In [1]: import numpy as np

In [2]: from numpy import linalg as LA

In [3]: np.set_printoptions(precision=3, suppress=True, linewidth=140)

In [4]: def rd(a):
   ...:     return np.round(a, 3) + 0
   ...: 

In [5]: K = np.array([[0, 0, 0, 0],
   ...:     [0, 0, 0, 0],
   ...:     [0, 0, 0, -3],
   ...:     [-1, 0, -1, 1],
   ...:     [0, 0, 0, 0],
   ...:     [-3, 0, 0, 0]])

In [6]: # rank 3

In [7]: rd(LA.svd(K, compute_uv=False))
Out[7]: array([3.346, 3.   , 0.897, 0.   ])

In [8]: K.sum(axis=0)
Out[8]: array([-4,  0, -1, -2])

In [9]: np.unravel_index(np.abs(K).argmax(), K.shape)
Out[9]: (np.int64(2), np.int64(3))

In [10]: K.sum(axis=1)
Out[10]: array([ 0,  0, -3, -1,  0, -3])

In [11]: LA.rank(K)
---------------------------------------------------------------------------
AttributeError                            Traceback (most recent call last)
Cell In[11], line 1
----> 1 LA.rank(K)

AttributeError: module 'numpy.linalg' has no attribute 'rank'

In [12]: np.abs(K).max()
Out[12]: np.int64(3)

In [13]: left, sigma, VT = LA.svd(K)

In [14]: evecs = VT[:(sigma > 1e-8).sum()]

In [15]: rng = np.random.default_rng(20275)

In [16]: x0 = K[2] + -3 * K[5] + rng.integers(2) * np.eye(4)[0]

In [17]: x0
Out[17]: array([ 9.,  0.,  0., -3.])

In [18]: np.allclose(evecs.T @ evecs @ x0, x0)
Out[18]: True

In [19]: LA.matrix_rank(np.vstack([K, x0]))
Out[19]: np.int64(3)

In [20]: rd(LA.norm(x0 - evecs.T @ evecs @ x0))
Out[20]: np.float64(0.0)

In [21]: rd(evecs.T @ evecs)
Out[21]: 
array([[1., 0., 0., 0.],
       [0., 0., 0., 0.],
       [0., 0., 1., 0.],
       [0., 0., 0., 1.]])

In [22]: data = np.load("case16.npy")

In [23]: data
Out[23]: 
array([[ 1,  0, -3, -2, -1,  1,  2],
       [ 2, -1,  3,  1, -2,  3,  0],
       [ 3, -3, -3,  1,  1, -2,  2],
       [ 2, -1,  3,  1, -2,  3,  0],
       [ 3,  2,  3, -2,  3, -2, -2],
       [ 2,  3,  2,  3,  0,  2,  2],
       [ 3, -2, -1,  2,  1,  0,  2],
       [-1,  2, -2, -2,  3,  0, -3],
       [ 0,  2, -3, -3, -2, -1, -3]])

In [24]: # rows 1 and 3 are equal

In [25]: proj = data @ LA.solve(data.T @ data, data.T)

In [26]: np.trace(proj)
Out[26]: np.float64(7.0)

In [27]: LA.matrix_rank(np.eye(9) - proj)
Out[27]: np.int64(2)

In [28]: rd(np.diag(proj))
Out[28]: array([1.   , 0.488, 0.656, 0.488, 0.999, 0.971, 0.435, 0.979, 0.984])

In [29]: B = np.c_[data[:, :6] @ np.array([[3, 2, 1, 1, 0, 3],
    ...:     [3, 0, 1, 0, 0, 2],
    ...:     [3, 2, 3, 1, 0, 0],
    ...:     [1, 0, 1, 0, 3, 3],
    ...:     [0, 3, 3, 2, 1, 3],
    ...:     [0, 3, 0, 1, 3, 0]]), np.array([3, 2, 2, -3, 3, -3, 3, -2, 0])]

In [30]: B
Out[30]: 
array([[ -8,  -4, -13,  -3,  -4,  -6,   3],
       [ 13,  13,   5,   4,  10,   1,   2],
       [ -8,  -3,  -5,   0,  -2,   9,   2],
       [ 13,  13,   5,   4,  10,   1,  -3],
       [ 22,  15,  21,  10,  -9,  16,   3],
       [ 24,  14,  14,   6,  15,  21,  -3],
       [  2,   7,   3,   4,   7,  14,   3],
       [ -5,   3,   2,   3,  -3,   4,  -2],
       [ -6, -15, -16,  -8, -14, -11,   0]])

In [31]: LA.matrix_rank(np.c_[data, B])
Out[31]: np.int64(8)

In [32]: rd(LA.norm(LA.qr(data)[0].T @ B, axis=0) ** 2 / ((B ** 2).sum(axis=0) + 1e-12))
Out[32]: array([1. , 1. , 1. , 1. , 1. , 1. , 0.7])

In [33]: O, _ = LA.qr(np.array([[-0.5, -1.5, 1.3],
    ...:     [-1.0, 1.0, 1.2],
    ...:     [-0.2, 0.7, 0.5],
    ...:     [0.9, -0.5, -0.3],
    ...:     [-1.4, 1.4, 1.0],
    ...:     [-0.5, 0.3, 0.6]]))

In [34]: F = O @ O.T

In [35]: rd(F)
Out[35]: 
array([[ 0.965,  0.082, -0.093, -0.002, -0.075,  0.114],
       [ 0.082,  0.451,  0.339,  0.074,  0.298,  0.177],
       [-0.093,  0.339,  0.406,  0.324,  0.049,  0.099],
       [-0.002,  0.074,  0.324,  0.575, -0.365, -0.015],
       [-0.075,  0.298,  0.049, -0.365,  0.522,  0.138],
       [ 0.114,  0.177,  0.099, -0.015,  0.138,  0.08 ]])

In [36]: w, evecs = LA.eigvalsh(F)
---------------------------------------------------------------------------
ValueError                                Traceback (most recent call last)
Cell In[36], line 1
----> 1 w, evecs = LA.eigvalsh(F)

ValueError: too many values to unpack (expected 2)

In [37]: w, evecs = LA.eigh(F)

In [38]: rd(w.sum()), rd(np.trace(F))
Out[38]: (np.float64(3.0), np.float64(3.0))

In [39]: rd(LA.svd(F, compute_uv=False))
Out[39]: array([1., 1., 1., 0., 0., 0.])

In [40]: rd(evecs.T @ F @ evecs)
Out[40]: 
array([[0., 0., 0., 0., 0., 0.],
       [0., 0., 0., 0., 0., 0.],
       [0., 0., 0., 0., 0., 0.],
       [0., 0., 0., 1., 0., 0.],
       [0., 0., 0., 0., 1., 0.],
       [0., 0., 0., 0., 0., 1.]])

In [41]: rd(evecs @ np.diag(w) @ evecs.T)
Out[41]: 
array([[ 0.965,  0.082, -0.093, -0.002, -0.075,  0.114],
       [ 0.082,  0.451,  0.339,  0.074,  0.298,  0.177],
       [-0.093,  0.339,  0.406,  0.324,  0.049,  0.099],
       [-0.002,  0.074,  0.324,  0.575, -0.365, -0.015],
       [-0.075,  0.298,  0.049, -0.365,  0.522,  0.138],
       [ 0.114,  0.177,  0.099, -0.015,  0.138,  0.08 ]])

In [42]: rd(w)
Out[42]: array([0., 0., 0., 1., 1., 1.])

In [43]: W0 = np.diag(np.array([3, 0, 3, 0, 1]))

In [44]: W0
Out[44]: 
array([[3, 0, 0, 0, 0],
       [0, 0, 0, 0, 0],
       [0, 0, 3, 0, 0],
       [0, 0, 0, 0, 0],
       [0, 0, 0, 0, 1]])

In [45]: rd(LA.det(W0.T))
Out[45]: np.float64(0.0)

In [46]: np.kron(np.eye(2, dtype=int), W0)
Out[46]: 
array([[3, 0, 0, 0, 0, 0, 0, 0, 0, 0],
       [0, 0, 0, 0, 0, 0, 0, 0, 0, 0],
       [0, 0, 3, 0, 0, 0, 0, 0, 0, 0],
       [0, 0, 0, 0, 0, 0, 0, 0, 0, 0],
       [0, 0, 0, 0, 1, 0, 0, 0, 0, 0],
       [0, 0, 0, 0, 0, 3, 0, 0, 0, 0],
       [0, 0, 0, 0, 0, 0, 0, 0, 0, 0],
       [0, 0, 0, 0, 0, 0, 0, 3, 0, 0],
       [0, 0, 0, 0, 0, 0, 0, 0, 0, 0],
       [0, 0, 0, 0, 0, 0, 0, 0, 0, 1]])

In [47]: rd(LA.eigvals(W0))
Out[47]: array([3., 0., 3., 0., 1.])

In [48]: np.poly(W0)
Out[48]: array([ 1., -7., 15., -9.,  0.,  0.])

In [49]: (W0 != 0).astype(int)
Out[49]: 
array([[1, 0, 0, 0, 0],
       [0, 0, 0, 0, 0],
       [0, 0, 1, 0, 0],
       [0, 0, 0, 0, 0],
       [0, 0, 0, 0, 1]])

In [50]: rd(np.sort(LA.eigvals(W0).real))
Out[50]: array([0., 0., 1., 3., 3.])

In [51]: np.flatnonzero(LA.matrix_power((W0 != 0) + (W0.T != 0) + np.eye(5), 5)[4])
Out[51]: array([4])

In [52]: def softmax(z):
    ...:     e = np.exp(z - z.max(axis=-1, keepdims=True))
    ...:     return e / e.sum(axis=-1, keepdims=True)
    ...: 

In [53]: rd(softmax(10 * data[2]))
Out[53]: array([1., 0., 0., 0., 0., 0., 0.])

In [54]: rd(softmax(data[2] + 3))
Out[54]: array([0.606, 0.002, 0.002, 0.082, 0.082, 0.004, 0.223])

In [55]: att = data @ data.T / np.sqrt(7)

In [56]: rd(softmax(att + np.triu(np.full(att.shape, -np.inf), 1)))
Out[56]: 
array([[1.   , 0.   , 0.   , 0.   , 0.   , 0.   , 0.   , 0.   , 0.   ],
       [0.   , 1.   , 0.   , 0.   , 0.   , 0.   , 0.   , 0.   , 0.   ],
       [0.   , 0.   , 1.   , 0.   , 0.   , 0.   , 0.   , 0.   , 0.   ],
       [0.   , 0.5  , 0.   , 0.5  , 0.   , 0.   , 0.   , 0.   , 0.   ],
       [0.   , 0.   , 0.   , 0.   , 1.   , 0.   , 0.   , 0.   , 0.   ],
       [0.   , 0.001, 0.   , 0.001, 0.   , 0.998, 0.   , 0.   , 0.   ],
       [0.   , 0.   , 0.679, 0.   , 0.   , 0.001, 0.319, 0.   , 0.   ],
       [0.   , 0.   , 0.   , 0.   , 0.002, 0.   , 0.   , 0.998, 0.   ],
       [0.   , 0.   , 0.   , 0.   , 0.   , 0.   , 0.   , 0.002, 0.998]])

In [57]: softmax(att).round(6).argmax(axis=1)
Out[57]: array([0, 1, 2, 1, 4, 5, 2, 7, 8])

In [58]: rd(W0 @ LA.pinv(W0) @ W0)
Out[58]: 
array([[3., 0., 0., 0., 0.],
       [0., 0., 0., 0., 0.],
       [0., 0., 3., 0., 0.],
       [0., 0., 0., 0., 0.],
       [0., 0., 0., 0., 1.]])

In [59]: np.unique(W0.round(6), axis=0).shape
Out[59]: (4, 5)

In [60]: np.abs(np.diag(LA.qr(W0)[1])) > 1e-9
Out[60]: array([ True, False,  True, False,  True])

In [61]: f = np.array([6, 2, 4]) + 0.5

In [62]: M = np.eye(3) - 2 * np.outer(f, f) / (f @ f)

In [63]: rd(M)
Out[63]: 
array([[-0.229, -0.473, -0.851],
       [-0.473,  0.818, -0.327],
       [-0.851, -0.327,  0.411]])

In [64]: t3 = np.stack([M, -1 * M, M[::-1]])

In [65]: rd(np.einsum("bij,cij->bc", t3, t3))
Out[65]: 
array([[ 3., -3.,  1.],
       [-3.,  3., -1.],
       [ 1., -1.,  3.]])

In [66]: rd(t3.sum(axis=0))
Out[66]: 
array([[-0.851, -0.327,  0.411],
       [-0.473,  0.818, -0.327],
       [-0.229, -0.473, -0.851]])

In [67]: LA.matrix_rank(t3.reshape(3, -1))
Out[67]: np.int64(2)

In [68]: LA.matrix_rank(t3)
Out[68]: array([3, 3, 3])

In [69]: (t3 @ M.T).shape
Out[69]: (3, 3, 3)

In [70]: w, evecs = LA.eigh(M)

In [71]: x0 = np.array([8, 0, 8])

In [72]: rd(evecs * np.abs(w) @ evecs.T)
Out[72]: 
array([[1., 0., 0.],
       [0., 1., 0.],
       [0., 0., 1.]])

In [73]: x0 @ M @ x0
Out[73]: np.float64(-97.28)

In [74]: rd(np.abs(M).sum(axis=1).max()), np.abs(w).max()
Out[74]: (np.float64(1.618), np.float64(1.0))

In [75]: rd(LA.eigvalsh(M[1:, 1:]))
Out[75]: array([0.229, 1.   ])

In [76]: np.unique(K.round(6), axis=0).shape
Out[76]: (4, 4)

In [77]: rd(K @ LA.pinv(K) @ K)
Out[77]: 
array([[ 0.,  0.,  0.,  0.],
       [ 0.,  0.,  0.,  0.],
       [ 0.,  0.,  0., -3.],
       [-1.,  0., -1.,  1.],
       [ 0.,  0.,  0.,  0.],
       [-3.,  0.,  0.,  0.]])

In [78]: LA.lstsq(K[:-1].T, K[-1])[2]
Out[78]: np.int32(2)

In [79]: np.allclose(K[:-1].T @ LA.lstsq(K[:-1].T, K[-1])[0], K[-1])
Out[79]: False

In [80]: rd(np.trace(LA.pinv(K) @ K))
Out[80]: np.float64(3.0)

In [81]: x0 = np.array([0, 1, -1])

In [82]: 3 - LA.matrix_rank(M - np.eye(3), tol=1e-8)
Out[82]: np.int64(2)

In [83]: rd(LA.det(M))
Out[83]: np.float64(-1.0)

In [84]: rd(np.sort(np.abs(np.degrees(np.angle(LA.eigvals(M))))))
Out[84]: array([  0.,   0., 180.])

In [85]: rd(softmax(M[0]))
Out[85]: array([0.431, 0.338, 0.231])

In [86]: rd(softmax(10 * M[0]))
Out[86]: array([0.918, 0.08 , 0.002])

In [87]: att = M @ M.T / np.sqrt(3)

In [88]: rd(softmax(att))
Out[88]: 
array([[0.471, 0.264, 0.264],
       [0.264, 0.471, 0.264],
       [0.264, 0.264, 0.471]])

In [89]: rd(softmax(att + np.triu(np.full(att.shape, -np.inf), 1)))
Out[89]: 
array([[1.   , 0.   , 0.   ],
       [0.36 , 0.64 , 0.   ],
       [0.264, 0.264, 0.471]])

In [90]: X = np.loadtxt("layer11.csv", delimiter=",")

In [91]: X
Out[91]: 
array([[-0.7,  0.3, -0.5,  0.8,  0.9,  1.4,  0. ,  1. ],
       [ 0.4,  1.7,  0. ,  0.8, -1.3,  0.9,  1.1, -1.7],
       [-1.3, -1.2, -0.6, -0.4,  0.9, -2. ,  0.5,  0.9],
       [ 0.3, -0.2, -0.3, -0.7,  0.7, -0.9, -0.2,  0.3],
       [-1.4,  1.9,  0. ,  0.4,  0.7, -1.3, -1.5, -1.5],
       [ 0.5,  1.7,  1.9, -0.3,  0.5,  0.7, -1.1, -0.2],
       [ 0.5, -1.1, -0.6, -1.1,  0.6,  0.6, -0.8, -0.6],
       [-1.4,  1.3, -1.4, -0.3,  2.5, -0.9,  1. , -0.2],
       [-0.3,  0.4, -1.6, -1.7,  0.4,  0.8,  0.6, -1.4]])

In [92]: B = X + rng.integers(-2, 3, (9, 6)) @ rng.integers(-2, 3, (6, 8))

In [93]: rd(B)
Out[93]: 
array([[  5.3,  -0.7,  -3.5,  -3.2,   4.9,   7.4,   1. ,   5. ],
       [  2.4,   2.7,   7. ,  -3.2,  -0.3,  -3.1,   2.1,  -2.7],
       [ -3.3,  -4.2,  12.4,   7.6,  -7.1,  -4. ,  -7.5,  -5.1],
       [  6.3,   3.8,  -4.3, -10.7,  11.7,   7.1,   5.8,  10.3],
       [ 10.6,  -1.1,  -3. ,  -5.6,   1.7,   0.7,  -1.5,   0.5],
       [ -0.5,  -2.3,   8.9,   7.7,  -7.5,  -0.3,  -8.1,  -5.2],
       [  1.5,   0.9,  -1.6,  -3.1,   5.6,   7.6,   1.2,   6.4],
       [ -5.4,  -1.7,   7.6,   3.7,  -1.5,  -4.9,   0. ,  -3.2],
       [ -8.3,   1.4,  -0.6,   0.3,   3.4,   2.8,   2.6,  -1.4]])

In [94]: rd(LA.svd(B - X, compute_uv=False))
Out[94]: array([38.022, 16.264, 12.097, 10.579,  3.511,  2.492,  0.   ,  0.   ])

In [95]: LA.matrix_rank(B - X, tol=1e-8)
Out[95]: np.int64(6)

In [96]: np.abs(B - X).sum(axis=1)
Out[96]: array([29., 21., 50., 59., 29., 41., 27., 32., 19.])
